In [1]: import numpy as np

In [2]: from numpy import linalg as LA

In [3]: np.set_printoptions(precision=2, suppress=True, linewidth=160, floatmode="fixed")

In [4]: J = np.load("data.npy")

In [5]: print(J)
[[ 1.90  0.10 -0.80  0.30]
 [ 0.44 -0.69  0.01 -0.50]
 [ 0.60 -0.50  0.40 -0.30]]

In [6]: M2 = J / LA.norm(J, axis=1)
ValueError: operands could not be broadcast together with shapes (3,4) (3,) 


In [7]: M2 = J / LA.norm(J, axis=1, keepdims=True)

In [8]: gram = M2 @ M2.T

In [9]: gram[2]
Out[9]: array([0.35, 0.86, 1.00])

In [10]: np.argwhere(np.triu(np.abs(gram) > 0.95, 1))
Out[10]: array([], shape=(0, 2), dtype=int64)

In [11]: (gram - 2 * np.eye(3)).round(6).argmax(axis=1)
Out[11]: array([2, 2, 1])

In [12]: np.abs(J).max()
Out[12]: np.float64(1.9)

In [13]: print(LA.svd(J, compute_uv=False))
[2.15 1.17 0.35]

In [14]: J.sum(axis=1)
Out[14]: array([ 1.50, -0.74,  0.20])

In [15]: round(float(LA.norm(J)), 2)
Out[15]: 2.48

In [16]: print(J - J[0])
[[ 0.00  0.00  0.00  0.00]
 [-1.46 -0.79  0.81 -0.80]
 [-1.30 -0.60  1.20 -0.60]]

In [17]: print(LA.matrix_rank(J))
3

In [18]: rng = np.random.default_rng(82)

In [19]: M2 = J + rng.integers(-2, 3, (3, 2)) @ rng.integers(-2, 3, (2, 4))

In [20]: M2
Out[20]: 
array([[ 7.90,  6.10,  0.20, -1.70],
       [ 6.44,  5.31,  1.01, -2.50],
       [ 2.60,  1.50,  2.40,  0.70]])

In [21]: print(M2 - J)
[[ 6.00  6.00  1.00 -2.00]
 [ 6.00  6.00  1.00 -2.00]
 [ 2.00  2.00  2.00  1.00]]

In [22]: np.abs(M2 - J).sum(axis=1)
Out[22]: array([15.00, 15.00,  7.00])

In [23]: M2 = np.array([[1, -4], [-3, 1]])

In [24]: C = np.kron(M2, J)

In [25]: LA.matrix_rank(C)
Out[25]: np.int64(6)

In [26]: round(LA.norm(C, 2), 2), np.round(LA.norm(M2, 2) * LA.norm(J, 2), 2)
Out[26]: (np.float64(9.94), np.float64(9.94))

In [27]: C.shape
Out[27]: (6, 8)

In [28]: feats = np.load("dump.npy")

In [29]: print(feats)
[[ 0.13  0.22 -0.22 -0.13]
 [ 0.22  0.37 -0.37 -0.22]
 [-0.22 -0.37  0.37  0.22]
 [-0.13 -0.22  0.22  0.13]]

In [30]: left, sig, vt = LA.svd(feats)

In [31]: np.argmax(sig[:-1] / (sig[1:] + 1e-6)) + 1
Out[31]: np.int64(1)

In [32]: M2 = left[:, :1] @ np.diag(sig[:1]) @ vt[:1]

In [33]: round(float(np.abs(feats - M2).max()), 2)
Out[33]: 0.0

In [34]: M2
Out[34]: 
array([[ 0.13,  0.22, -0.22, -0.13],
       [ 0.22,  0.37, -0.37, -0.22],
       [-0.22, -0.37,  0.37,  0.22],
       [-0.13, -0.22,  0.22,  0.13]])

In [35]: print(LA.matrix_rank(M2))
1

In [36]: x0 = np.array([2, 2, 2, 0])

In [37]: feats @ x0
Out[37]: array([ 0.26,  0.44, -0.44, -0.26])

In [38]: feats @ feats @ x0
Out[38]: array([ 0.26,  0.44, -0.44, -0.26])

In [39]: print(np.trace(feats))
1.0

In [40]: rank = LA.matrix_rank(feats)

In [41]: rank
Out[41]: np.int64(1)

In [42]: null = LA.svd(feats)[2][rank:].T

In [43]: null @ null.T
Out[43]: 
array([[ 0.87, -0.22,  0.22,  0.13],
       [-0.22,  0.63,  0.37,  0.22],
       [ 0.22,  0.37,  0.63, -0.22],
       [ 0.13,  0.22, -0.22,  0.87]])

In [44]: np.allclose(feats @ null, 0)
Out[44]: True

In [45]: LA.matrix_rank(feats.T @ feats), LA.matrix_rank(feats @ feats.T)
Out[45]: (np.int64(1), np.int64(1))

In [46]: [int(LA.matrix_rank(np.delete(feats, i, axis=0))) for i in range(4)]
Out[46]: [1, 1, 1, 1]

In [47]: print([int(LA.matrix_rank(feats[:, :j + 1])) for j in range(4)])
[1, 1, 1, 1]

In [48]: null.shape
Out[48]: (4, 3)
